$ python -q
>>> import numpy as np
>>> import numpy.linalg as la
>>> np.set_printoptions(precision=2, suppress=True, linewidth=100, floatmode="fixed")
>>> def rd(a):
...     return np.round(a, 2) + 0
... 
>>> data = np.maximum(np.array([[2],
...     [3],
...     [1],
...     [1],
...     [0],
...     [0],
...     [3],
...     [3],
...     [1],
...     [1],
...     [0],
...     [2],
...     [0],
...     [2],
...     [0],
...     [3],
...     [0],
...     [0],
...     [3],
...     [3],
...     [1],
...     [1],
...     [0],
...     [1],
...     [2],
...     [3],
...     [0],
...     [2],
...     [3],
...     [2],
...     [0],
...     [1]]) @ np.array([[2, -1, 2, 0, 0]]) + np.array([1, 2, 2, 1, 1]), 0)
>>> data
array([[5, 0, 6, 1, 1],
       [7, 0, 8, 1, 1],
       [3, 1, 4, 1, 1],
       [3, 1, 4, 1, 1],
       [1, 2, 2, 1, 1],
       [1, 2, 2, 1, 1],
       [7, 0, 8, 1, 1],
       [7, 0, 8, 1, 1],
       [3, 1, 4, 1, 1],
       [3, 1, 4, 1, 1],
       [1, 2, 2, 1, 1],
       [5, 0, 6, 1, 1],
       [1, 2, 2, 1, 1],
       [5, 0, 6, 1, 1],
       [1, 2, 2, 1, 1],
       [7, 0, 8, 1, 1],
       [1, 2, 2, 1, 1],
       [1, 2, 2, 1, 1],
       [7, 0, 8, 1, 1],
       [7, 0, 8, 1, 1],
       [3, 1, 4, 1, 1],
       [3, 1, 4, 1, 1],
       [1, 2, 2, 1, 1],
       [3, 1, 4, 1, 1],
       [5, 0, 6, 1, 1],
       [7, 0, 8, 1, 1],
       [1, 2, 2, 1, 1],
       [5, 0, 6, 1, 1],
       [7, 0, 8, 1, 1],
       [5, 0, 6, 1, 1],
       [1, 2, 2, 1, 1],
       [3, 1, 4, 1, 1]])
>>> U, sig, VT = la.svd(data)
>>> vecs = VT[:(sig > 1e-8).sum()]
>>> rng = np.random.default_rng(317480)
>>> x0 = data[15] + -2 * data[13] + rng.integers(2) * np.eye(5)[3]
>>> print(x0)
[-3.00  0.00 -4.00  0.00 -1.00]
>>> np.allclose(vecs.T @ vecs @ x0, x0)
False
>>> print(rd(np.diag(vecs.T @ vecs)))
[0.60 1.00 0.60 0.40 0.40]
>>> rd(vecs.T @ vecs)
array([[ 0.60,  0.00,  0.40, -0.20, -0.20],
       [ 0.00,  1.00,  0.00,  0.00,  0.00],
       [ 0.40,  0.00,  0.60,  0.20,  0.20],
       [-0.20,  0.00,  0.20,  0.40,  0.40],
       [-0.20,  0.00,  0.20,  0.40,  0.40]])
